$ python3 -q
>>> import numpy as np
>>> np.set_printoptions(precision=3, suppress=True, linewidth=160, legacy="1.25")
>>> arr = np.load("dump.npy")
>>> arr
array([[-1, -2, -2, -4],
       [-2, -1, -4, -2],
       [ 3,  6,  1,  2],
       [ 6,  3,  2,  1]])
>>> np.round(np.linalg.eigvals(arr).sum().real, 3)
0.0
>>> np.linalg.eigvals(arr)
array([0.+6.708j, 0.-6.708j, 0.+2.236j, 0.-2.236j])
>>> round(np.linalg.det(2 * arr), 3), np.round(np.linalg.det(arr), 3)
(3600.0, 225.0)
>>> C2 = arr.T @ arr
>>> np.allclose(C2, C2.T)
True
>>> np.linalg.eigvalsh(C2)[::-1]
array([117.812,  17.188,  13.09 ,   1.91 ])
>>> np.linalg.matrix_rank(C2)
4
>>> C2
array([[50, 40, 25, 20],
       [40, 50, 20, 25],
       [25, 20, 25, 20],
       [20, 25, 20, 25]])
>>> Q = arr.astype(float).copy()
>>> for j in range(4):
...     Q[:, j] -= Q[:, :j] @ (Q[:, :j].T @ Q[:, j])
...     Q[:, j] /= np.linalg.norm(Q[:, j])
... 
>>> Q
array([[-0.141, -0.283, -0.424, -0.849],
       [-0.283,  0.141, -0.849,  0.424],
       [ 0.424,  0.849, -0.141, -0.283],
       [ 0.849, -0.424, -0.283,  0.141]])
>>> Y = arr / np.sqrt((arr ** 2).mean(axis=1, keepdims=True))
>>> Y[3]
array([1.697, 0.849, 0.566, 0.283])
>>> M = np.load("case16.npy")
>>> M
array([[ 0,  6,  1,  1, -2],
       [-6,  0, -1,  0,  3],
       [-1,  1,  0,  3, -1],
       [-1,  0, -3,  0,  0],
       [ 2, -3,  1,  0,  0]])
>>> left, s, Vt = np.linalg.svd(arr, full_matrices=False)
>>> np.abs(left[:, 0]).round(6).argmax()
2
>>> s / s[0]
array([1.   , 0.382, 0.333, 0.127])
>>> (s > 1e-8).sum()
4
>>> np.round(np.sqrt((s ** 2).sum()), 3), np.round(np.linalg.norm(arr), 3)
(12.247, 12.247)
>>> np.allclose(left * s @ Vt, arr)
True
>>> left, s, Vt = np.linalg.svd(M)
>>> V = Vt[:(s > 1e-8).sum()]
>>> rng = np.random.default_rng(35337)
>>> x0 = M[2] + -3 * M[0] + rng.integers(2) * np.eye(5)[1]
>>> x0
array([ -1., -16.,  -3.,   0.,   5.])
>>> round(np.linalg.norm(x0 - V.T @ V @ x0), 3)
0.235
>>> np.allclose(V.T @ V @ x0, x0)
False
>>> P = np.triu(np.array([[1, -1, 2, -1, 1],
...     [1, 1, 2, 3, -3],
...     [0, 1, -2, 3, -3],
...     [-2, 3, -1, 3, 0],
...     [-3, 3, 1, -1, 0]]), 1) + np.eye(5)
>>> Y = P @ M @ np.linalg.inv(P)
>>> np.trace(Y), np.trace(M)
(0.0, 0)
>>> np.round(np.poly(Y), 3) + 0
array([  1.,   0.,  62.,   0., 453.,   0.])
